>>> import numpy as np
>>> from numpy import linalg as LA
>>> np.set_printoptions(precision=2, suppress=True, linewidth=100, floatmode="fixed")
>>> def rnd(a):
...     return np.round(a, 2) + 0
... 
>>> K = np.loadtxt("x.csv", delimiter=",")
>>> K
array([[  6.00,   0.00,   4.00,   6.00,   6.00,   4.00,   4.00,   6.00,   6.00,   2.00],
       [  6.00,   0.00,   4.00,   6.00,   6.00,   4.00,   4.00,   6.00,   6.00,   2.00],
       [ 24.00,   0.00,  16.00,  24.00,  24.00,  16.00,  16.00,  24.00,  24.00,   8.00],
       [  6.00,   0.00,   4.00,   6.00,   6.00,   4.00,   4.00,   6.00,   6.00,   2.00],
       [ -3.00,   0.00,  -2.00,  -3.00,  -3.00,  -2.00,  -2.00,  -3.00,  -3.00,  -1.00],
       [-24.00,   0.00, -16.00, -24.00, -24.00, -16.00, -16.00, -24.00, -24.00,  -8.00],
       [ 27.00,   0.00,  18.00,  27.00,  27.00,  18.00,  18.00,  27.00,  27.00,   9.00],
       [ 15.00,   0.00,  10.00,  15.00,  15.00,  10.00,  10.00,  15.00,  15.00,   5.00],
       [ -9.00,   0.00,  -6.00,  -9.00,  -9.00,  -6.00,  -6.00,  -9.00,  -9.00,  -3.00],
       [ 27.00,   0.00,  18.00,  27.00,  27.00,  18.00,  18.00,  27.00,  27.00,   9.00]])
>>> # row 1 repeats row 0
>>> x0 = np.array([2, 1, 0, -1, -3, 0, 1, 2, -3, -1])
>>> (K * x0).sum(axis=1)
array([-16.00, -16.00, -64.00, -16.00,   8.00,  64.00, -72.00, -40.00,  24.00, -72.00])
>>> K * x0
array([[ 12.00,   0.00,   0.00,  -6.00, -18.00,   0.00,   4.00,  12.00, -18.00,  -2.00],
       [ 12.00,   0.00,   0.00,  -6.00, -18.00,   0.00,   4.00,  12.00, -18.00,  -2.00],
       [ 48.00,   0.00,   0.00, -24.00, -72.00,   0.00,  16.00,  48.00, -72.00,  -8.00],
       [ 12.00,   0.00,   0.00,  -6.00, -18.00,   0.00,   4.00,  12.00, -18.00,  -2.00],
       [ -6.00,   0.00,  -0.00,   3.00,   9.00,  -0.00,  -2.00,  -6.00,   9.00,   1.00],
       [-48.00,   0.00,  -0.00,  24.00,  72.00,  -0.00, -16.00, -48.00,  72.00,   8.00],
       [ 54.00,   0.00,   0.00, -27.00, -81.00,   0.00,  18.00,  54.00, -81.00,  -9.00],
       [ 30.00,   0.00,   0.00, -15.00, -45.00,   0.00,  10.00,  30.00, -45.00,  -5.00],
       [-18.00,   0.00,  -0.00,   9.00,  27.00,  -0.00,  -6.00, -18.00,  27.00,   3.00],
       [ 54.00,   0.00,   0.00, -27.00, -81.00,   0.00,  18.00,  54.00, -81.00,  -9.00]])
>>> K @ (2 * x0)
array([ -32.00,  -32.00, -128.00,  -32.00,   16.00,  128.00, -144.00,  -80.00,   48.00, -144.00])
>>> (K @ x0).argmax()
np.int64(5)
>>> np.einsum("ij,j->i", K, x0)
array([-16.00, -16.00, -64.00, -16.00,   8.00,  64.00, -72.00, -40.00,  24.00, -72.00])
>>> K @ np.eye(10)[7]
array([  6.00,   6.00,  24.00,   6.00,  -3.00, -24.00,  27.00,  15.00,  -9.00,  27.00])
>>> K @ x0
array([-16.00, -16.00, -64.00, -16.00,   8.00,  64.00, -72.00, -40.00,  24.00, -72.00])
>>> Y = K / LA.norm(K, axis=1, keepdims=True)
>>> G = Y @ Y.T
>>> rnd(G)
array([[ 1.00,  1.00,  1.00,  1.00, -1.00, -1.00,  1.00,  1.00, -1.00,  1.00],
       [ 1.00,  1.00,  1.00,  1.00, -1.00, -1.00,  1.00,  1.00, -1.00,  1.00],
       [ 1.00,  1.00,  1.00,  1.00, -1.00, -1.00,  1.00,  1.00, -1.00,  1.00],
       [ 1.00,  1.00,  1.00,  1.00, -1.00, -1.00,  1.00,  1.00, -1.00,  1.00],
       [-1.00, -1.00, -1.00, -1.00,  1.00,  1.00, -1.00, -1.00,  1.00, -1.00],
       [-1.00, -1.00, -1.00, -1.00,  1.00,  1.00, -1.00, -1.00,  1.00, -1.00],
       [ 1.00,  1.00,  1.00,  1.00, -1.00, -1.00,  1.00,  1.00, -1.00,  1.00],
       [ 1.00,  1.00,  1.00,  1.00, -1.00, -1.00,  1.00,  1.00, -1.00,  1.00],
       [-1.00, -1.00, -1.00, -1.00,  1.00,  1.00, -1.00, -1.00,  1.00, -1.00],
       [ 1.00,  1.00,  1.00,  1.00, -1.00, -1.00,  1.00,  1.00, -1.00,  1.00]])
>>> (G - 2 * np.eye(10)).round(6).argmax(axis=1)
array([1, 0, 0, 0, 5, 4, 0, 0, 4, 0])
>>> (np.abs(G) > 0.9).astype(int)
array([[1, 1, 1, 1, 1, 1, 1, 1, 1, 1],
       [1, 1, 1, 1, 1, 1, 1, 1, 1, 1],
       [1, 1, 1, 1, 1, 1, 1, 1, 1, 1],
       [1, 1, 1, 1, 1, 1, 1, 1, 1, 1],
       [1, 1, 1, 1, 1, 1, 1, 1, 1, 1],
       [1, 1, 1, 1, 1, 1, 1, 1, 1, 1],
       [1, 1, 1, 1, 1, 1, 1, 1, 1, 1],
       [1, 1, 1, 1, 1, 1, 1, 1, 1, 1],
       [1, 1, 1, 1, 1, 1, 1, 1, 1, 1],
       [1, 1, 1, 1, 1, 1, 1, 1, 1, 1]])
>>> rnd(LA.norm(K, 2) / LA.norm(K))
np.float64(1.0)
>>> LA.cond(K) > 100
np.True_
>>> np.argsort(-LA.norm(K, axis=0).round(6), kind="stable")[:3]
array([0, 3, 4])
>>> rnd(np.abs(LA.eigvals(K)).max())
np.float64(42.0)
>>> K.inv()
Traceback (most recent call last):
  File "<python-input-24>", line 1, in <module>
    K.inv()
    ^^^^^
AttributeError: 'numpy.ndarray' object has no attribute 'inv'
>>> rnd(LA.det(K))
np.float64(0.0)
>>> assert K == K.T
Traceback (most recent call last):
  File "<python-input-26>", line 1, in <module>
    assert K == K.T
           ^^^^^^^^
ValueError: The truth value of an array with more than one element is ambiguous. Use a.any() or a.all()
>>> rnd(np.sort(np.abs(LA.eigvals(K))))
array([ 0.00,  0.00,  0.00,  0.00,  0.00,  0.00,  0.00,  0.00,  0.00, 42.00])
>>> (K + K.T) / 2
array([[  6.00,   3.00,  14.00,   6.00,   1.50, -10.00,  15.50,  10.50,  -1.50,  14.50],
       [  3.00,   0.00,   2.00,   3.00,   3.00,   2.00,   2.00,   3.00,   3.00,   1.00],
       [ 14.00,   2.00,  16.00,  14.00,  11.00,   0.00,  17.00,  17.00,   9.00,  13.00],
       [  6.00,   3.00,  14.00,   6.00,   1.50, -10.00,  15.50,  10.50,  -1.50,  14.50],
       [  1.50,   3.00,  11.00,   1.50,  -3.00, -13.00,  12.50,   6.00,  -6.00,  13.00],
       [-10.00,   2.00,   0.00, -10.00, -13.00, -16.00,   1.00,  -7.00, -15.00,   5.00],
       [ 15.50,   2.00,  17.00,  15.50,  12.50,   1.00,  18.00,  18.50,  10.50,  13.50],
       [ 10.50,   3.00,  17.00,  10.50,   6.00,  -7.00,  18.50,  15.00,   3.00,  16.00],
       [ -1.50,   3.00,   9.00,  -1.50,  -6.00, -15.00,  10.50,   3.00,  -9.00,  12.00],
       [ 14.50,   1.00,  13.00,  14.50,  13.00,   5.00,  13.50,  16.00,  12.00,   9.00]])
>>> np.allclose(K, K.T)
False
>>> rnd(LA.matrix_power(K, 2))
array([[  252.00,     0.00,   168.00,   252.00,   252.00,   168.00,   168.00,   252.00,   252.00,
           84.00],
       [  252.00,     0.00,   168.00,   252.00,   252.00,   168.00,   168.00,   252.00,   252.00,
           84.00],
       [ 1008.00,     0.00,   672.00,  1008.00,  1008.00,   672.00,   672.00,  1008.00,  1008.00,
          336.00],
       [  252.00,     0.00,   168.00,   252.00,   252.00,   168.00,   168.00,   252.00,   252.00,
           84.00],
       [ -126.00,     0.00,   -84.00,  -126.00,  -126.00,   -84.00,   -84.00,  -126.00,  -126.00,
          -42.00],
       [-1008.00,     0.00,  -672.00, -1008.00, -1008.00,  -672.00,  -672.00, -1008.00, -1008.00,
         -336.00],
       [ 1134.00,     0.00,   756.00,  1134.00,  1134.00,   756.00,   756.00,  1134.00,  1134.00,
          378.00],
       [  630.00,     0.00,   420.00,   630.00,   630.00,   420.00,   420.00,   630.00,   630.00,
          210.00],
       [ -378.00,     0.00,  -252.00,  -378.00,  -378.00,  -252.00,  -252.00,  -378.00,  -378.00,
         -126.00],
       [ 1134.00,     0.00,   756.00,  1134.00,  1134.00,   756.00,   756.00,  1134.00,  1134.00,
          378.00]])
